$ ipython --no-banner

In [1]: import numpy as np

In [2]: import numpy.linalg as la

In [3]: np.set_printoptions(precision=4, suppress=True, linewidth=140)

In [4]: u = np.array([0, 2, -3, 3, 0, -3, 1, -3, 0, 3, -3, 0, 1, -1])

In [5]: g = np.array([1, -1, -2, -3, -2, -2, -1, -1, 0, -2, -3, 2, 2])

In [6]: M = np.outer(u, g)

In [7]: print(M)
[[ 0  0  0  0  0  0  0  0  0  0  0  0  0]
 [ 2 -2 -4 -6 -4 -4 -2 -2  0 -4 -6  4  4]
 [-3  3  6  9  6  6  3  3  0  6  9 -6 -6]
 [ 3 -3 -6 -9 -6 -6 -3 -3  0 -6 -9  6  6]
 [ 0  0  0  0  0  0  0  0  0  0  0  0  0]
 [-3  3  6  9  6  6  3  3  0  6  9 -6 -6]
 [ 1 -1 -2 -3 -2 -2 -1 -1  0 -2 -3  2  2]
 [-3  3  6  9  6  6  3  3  0  6  9 -6 -6]
 [ 0  0  0  0  0  0  0  0  0  0  0  0  0]
 [ 3 -3 -6 -9 -6 -6 -3 -3  0 -6 -9  6  6]
 [-3  3  6  9  6  6  3  3  0  6  9 -6 -6]
 [ 0  0  0  0  0  0  0  0  0  0  0  0  0]
 [ 1 -1 -2 -3 -2 -2 -1 -1  0 -2 -3  2  2]
 [-1  1  2  3  2  2  1  1  0  2  3 -2 -2]]

In [8]: U, sv, Vt = la.svd(M)

In [9]: V = Vt[:(sv > 1e-8).sum()]

In [10]: rng = np.random.default_rng(292303)

In [11]: x0 = M[5] + 5 * M[3] + rng.integers(2) * np.eye(13)[10]

In [12]: print(x0)
[ 12. -12. -24. -36. -24. -24. -12. -12.   0. -24. -36.  24.  24.]

In [13]: print(round(float(la.norm(x0 - V.T @ V @ x0)), 4))
0.0

In [14]: print(la.matrix_rank(np.vstack([M, x0])))
1

In [15]: out = np.array([[3, 3, -5],
    ...:     [3, 5, 1],
    ...:     [-1, -6, -8],
    ...:     [-7, -3, -9],
    ...:     [-4, 9, -9],
    ...:     [-7, -7, -8],
    ...:     [-9, -8, -3],
    ...:     [-4, 8, 2],
    ...:     [4, -6, -5],
    ...:     [-9, 0, -3],
    ...:     [9, 2, -2],
    ...:     [-8, -6, -3],
    ...:     [1, -5, 6]])

In [16]: print(np.einsum("ik,kj->ij", M, out))
[[   0    0    0]
 [  70  -26  180]
 [-105   39 -270]
 [ 105  -39  270]
 [   0    0    0]
 [-105   39 -270]
 [  35  -13   90]
 [-105   39 -270]
 [   0    0    0]
 [ 105  -39  270]
 [-105   39 -270]
 [   0    0    0]
 [  35  -13   90]
 [ -35   13  -90]]

In [17]: print(np.einsum("ij,ij->i", M, M))
[  0 184 414 414   0 414  46 414   0 414 414   0  46  46]

In [18]: print(out.T @ M.T)
[[   0   70 -105  105    0 -105   35 -105    0  105 -105    0   35  -35]
 [   0  -26   39  -39    0   39  -13   39    0  -39   39    0  -13   13]
 [   0  180 -270  270    0 -270   90 -270    0  270 -270    0   90  -90]]

In [19]: np.einsum("ij,ij->", M, out)
ValueError: operands could not be broadcast together with remapped shapes [original->remapped]: (14,13)->(14,13) (13,3)->(13,3) 


In [20]: print(la.matrix_rank(np.vstack([M, out.T])))
4

In [21]: print(np.einsum("ij->j", M))
[-3  3  6  9  6  6  3  3  0  6  9 -6 -6]

In [22]: blk = np.stack([M, -2 * M, M[::-1]])

In [23]: print(la.matrix_rank(blk.reshape(3, -1)))
2

In [24]: print(la.matrix_rank(blk))
[1 1 1]

In [25]: print(blk.shape)
(3, 14, 13)

In [26]: print(np.einsum("bij,cij->bc", blk, blk))
[[ 2806 -5612  -920]
 [-5612 11224  1840]
 [ -920  1840  2806]]

In [27]: print((blk @ M.T).shape)
(3, 14, 14)

In [28]: U, sv, Vt = la.svd(M)

In [29]: print(np.argmax(sv[:-1] / (sv[1:] + 1e-6)) + 1)
1

In [30]: print(sv.round(4) + 0)
[52.9717  0.      0.      0.      0.      0.      0.      0.      0.      0.      0.      0.      0.    ]

In [31]: out = U[:, :1] @ np.diag(sv[:1]) @ Vt[:1]

In [32]: print(np.round(np.abs(M - out).max(), 4))
0.0

In [33]: K = np.loadtxt("run9.csv", delimiter=",")

In [34]: print(K)
[[ 3.  3.  2.  3. -3. -3. -3.  0.]
 [ 0.  1. -2.  0.  1. -1.  1. -2.]
 [ 0.  0.  3.  2.  0.  0.  0.  2.]
 [ 0.  0.  0.  2.  0.  1. -1. -1.]
 [ 0.  0.  0.  0. -2.  3.  0. -3.]
 [ 0.  0.  0.  0.  0.  0.  3.  2.]
 [ 0.  0.  0.  0.  0.  0. -3. -1.]
 [ 0.  0.  0.  0.  0.  0.  0.  0.]]

In [35]: print(K.ravel(order="F"))
[ 3.  0.  0.  0.  0.  0.  0.  0.  3.  1.  0.  0.  0.  0.  0.  0.  2. -2.  3.  0.  0.  0.  0.  0.  3.  0.  2.  2.  0.  0.  0.  0. -3.  1.
  0.  0. -2.  0.  0.  0. -3. -1.  0.  1.  3.  0.  0.  0. -3.  1.  0. -1.  0.  3. -3.  0.  0. -2.  2. -1. -3.  2. -1.  0.]

In [36]: blk = K.reshape(8, 2, -1)

In [37]: print(np.einsum("ihd,jhd->hij", blk, blk).shape)
(2, 8, 8)

In [38]: print(np.swapaxes(blk, 1, 2)[1])
[[ 0.  1.]
 [ 1. -1.]
 [-2.  1.]
 [ 0. -2.]]

In [39]: print(blk.transpose(1, 0, 2))
[[[ 3.  3.  2.  3.]
  [ 0.  1. -2.  0.]
  [ 0.  0.  3.  2.]
  [ 0.  0.  0.  2.]
  [ 0.  0.  0.  0.]
  [ 0.  0.  0.  0.]
  [ 0.  0.  0.  0.]
  [ 0.  0.  0.  0.]]

 [[-3. -3. -3.  0.]
  [ 1. -1.  1. -2.]
  [ 0.  0.  0.  2.]
  [ 0.  1. -1. -1.]
  [-2.  3.  0. -3.]
  [ 0.  0.  3.  2.]
  [ 0.  0. -3. -1.]
  [ 0.  0.  0.  0.]]]
